$ python -q
>>> import numpy as np
>>> import numpy.linalg as la
>>> np.set_printoptions(precision=2, suppress=True, linewidth=160, legacy="1.25")
>>> rd = lambda a: np.round(a, 2) + 0
>>> F = np.load("sample7.npy")
>>> F
array([[7, 0, 0],
       [3, 1, 0],
       [5, 5, 3]])
>>> rng = np.random.default_rng(36040)
>>> labels = rng.permutation(3)
>>> Y = F[:, labels] * rng.choice([-1, 1], 3)
>>> Y
array([[ 0,  0, -7],
       [ 0, -1, -3],
       [ 3, -5, -5]])
>>> U, _, vt = la.svd(F.T @ Y)
>>> rd(U @ vt)
array([[ 0.,  0., -1.],
       [ 0., -1.,  0.],
       [ 1.,  0.,  0.]])
>>> rd(la.lstsq(F, Y)[0])
array([[ 0.,  0., -1.],
       [ 0., -1.,  0.],
       [ 1.,  0.,  0.]])
>>> labels
array([2, 1, 0])
>>> Q, Rm = la.qr(Y)
>>> Q @ Rm
array([[ 0.,  0., -7.],
       [ 0., -1., -3.],
       [ 3., -5., -5.]])
>>> np.abs(np.diag(Rm))
array([3., 1., 7.])
>>> np.trace(Q @ Q.T)
3.0
>>> Y = np.array([[0, 2, 0], [1, 3, 1], [2, 3, 2]])
>>> X = Y + Y.T
>>> X
array([[0, 3, 2],
       [3, 6, 4],
       [2, 4, 4]])
>>> labels = rng.permutation(3)
>>> Y = X[:, labels] * rng.choice([-1, 1], 3)
>>> Y
array([[ 0, -2,  3],
       [ 3, -4,  6],
       [ 2, -4,  4]])
>>> U, _, vt = la.svd(X.T @ Y)
>>> rd(U @ vt)
array([[ 1.,  0.,  0.],
       [ 0.,  0.,  1.],
       [ 0., -1.,  0.]])
>>> labels
array([0, 2, 1])
>>> P = np.triu(np.array([[3, -3, -1], [-1, 2, -1], [0, 2, 1]]), 1) + np.eye(3)
>>> Y = P @ F @ la.inv(P)
>>> P @ F - F @ P
array([[-14.,  13.,   4.],
       [ -5.,   4.,   1.],
       [  0.,  15.,  10.]])
>>> rd(la.det(Y))
21.0
>>> Y
array([[ -7., -29., -39.],
       [ -2., -10., -15.],
       [  5.,  20.,  28.]])
>>> la.matrix_rank(Y)
3
>>> m1 = np.load("dump.npy")
>>> m1
array([[ 0.89,  0.36,  0.78],
       [-0.24, -0.01,  0.05],
       [-0.82, -0.14, -0.14],
       [-0.66, -0.51, -0.97],
       [-0.51, -0.37, -0.89],
       [ 0.04, -0.09, -0.37],
       [-0.06, -0.14, -0.51],
       [-0.92, -0.33, -0.68],
       [ 0.24, -0.15, -0.62],
       [-0.76,  0.54,  0.99],
       [-0.21,  0.06,  0.32],
       [ 0.98,  0.43,  0.79],
       [-1.  , -0.75, -0.99],
       [-0.97, -0.53, -0.93],
       [-1.  , -0.92, -1.  ],
       [-0.38, -0.2 , -0.59],
       [ 0.76,  0.58,  0.98]])
>>> vec = np.array([-2, -1, -1])
>>> m1 @ np.eye(3)[1]
array([ 0.36, -0.01, -0.14, -0.51, -0.37, -0.09, -0.14, -0.33, -0.15,  0.54,  0.06,  0.43, -0.75, -0.53, -0.92, -0.2 ,  0.58])
>>> (m1 @ vec).argmax()
14
>>> vec @ m1
Traceback (most recent call last):
  File "<python-input-38>", line 1, in <module>
    vec @ m1
    ~~~~^~~~
ValueError: matmul: Input operand 1 has a mismatch in its core dimension 0, with gufunc signature (n?,k),(k,m?)->(n?,m?) (size 17 is different from 3)
>>> G = np.cov(m1, rowvar=False)
>>> rd(np.corrcoef(m1.T))
array([[1.  , 0.73, 0.66],
       [0.73, 1.  , 0.95],
       [0.66, 0.95, 1.  ]])
>>> np.median(m1, axis=0)
array([-0.38, -0.14, -0.51])
>>> rd(m1.std(axis=0))
array([0.65, 0.42, 0.71])
>>> rd(np.corrcoef(m1[:, 0], m1[:, 2])[0, 1])
0.66
>>> Y = np.c_[m1[:, :2] @ np.array([[-3, 1], [1, 0]]), np.array([2, 3, 0, 2, 0, 2, 1, 0, 2, 2, 2, 0, 2, 0, 1, 3, 3])]
>>> rd(Y)
array([[-2.31,  0.89,  2.  ],
       [ 0.71, -0.24,  3.  ],
       [ 2.32, -0.82,  0.  ],
       [ 1.47, -0.66,  2.  ],
       [ 1.16, -0.51,  0.  ],
       [-0.21,  0.04,  2.  ],
       [ 0.04, -0.06,  1.  ],
       [ 2.43, -0.92,  0.  ],
       [-0.87,  0.24,  2.  ],
       [ 2.82, -0.76,  2.  ],
       [ 0.69, -0.21,  2.  ],
       [-2.51,  0.98,  0.  ],
       [ 2.25, -1.  ,  2.  ],
       [ 2.38, -0.97,  0.  ],
       [ 2.08, -1.  ,  1.  ],
       [ 0.94, -0.38,  3.  ],
       [-1.7 ,  0.76,  3.  ]])
>>> rd(la.norm(Y - m1 @ la.lstsq(m1, Y)[0], axis=0))
array([0.  , 0.  , 7.42])
>>> la.matrix_rank(Y)
3
>>> rd(la.lstsq(m1, Y[:, 0])[0])
array([-3.,  1.,  0.])
>>> th = np.radians(72)
>>> Rm = np.eye(3)
>>> Rm[2, 2] = Rm[0, 0] = np.cos(th)
>>> Rm[2, 0], Rm[0, 2] = -np.sin(th), np.sin(th)
>>> rd(Rm)
array([[ 0.31,  0.  ,  0.95],
       [ 0.  ,  1.  ,  0.  ],
       [-0.95,  0.  ,  0.31]])
>>> Y = m1 @ Rm.T
>>> rd(np.abs(Y - m1).max(axis=0))
array([1.47, 0.  , 1.64])
>>> Ac = m1 - m1.mean(axis=1)
Traceback (most recent call last):
  File "<python-input-56>", line 1, in <module>
    Ac = m1 - m1.mean(axis=1)
         ~~~^~~~~~~~~~~~~~~~~
ValueError: operands could not be broadcast together with shapes (17,3) (17,) 
>>> Ac = m1 - m1.mean(axis=0)
>>> U, sigma, vt = la.svd(Ac, full_matrices=False)
>>> np.searchsorted(np.cumsum(sigma ** 2) / (sigma ** 2).sum(), 0.9) + 1
2
>>> (np.sign(U[:, 0]) == np.sign(U[0, 0])).astype(int)
array([1, 1, 0, 0, 0, 1, 0, 0, 1, 1, 1, 1, 0, 0, 0, 0, 1])
>>> Y = np.array([[3, 3, 2], [1, -3, -2], [3, 0, -3], [1, 3, -3]])
>>> A = Y.T @ Y
>>> A
array([[20,  9, -8],
       [ 9, 27,  3],
       [-8,  3, 26]])
>>> vec = np.array([-3, 6, 8])
>>> h1 = np.maximum(A @ vec, 0)
>>> A * (h1 > 1e-9)[:, None]
array([[ 0,  0,  0],
       [ 9, 27,  3],
       [-8,  3, 26]])
>>> np.maximum(A @ (3 * vec), 0)
array([  0, 477, 750])
>>> np.flatnonzero(h1 > 1e-9)
array([1, 2])
>>> np.maximum(A @ vec, 0) - np.maximum(-A @ vec, 0)
array([-70, 159, 250])
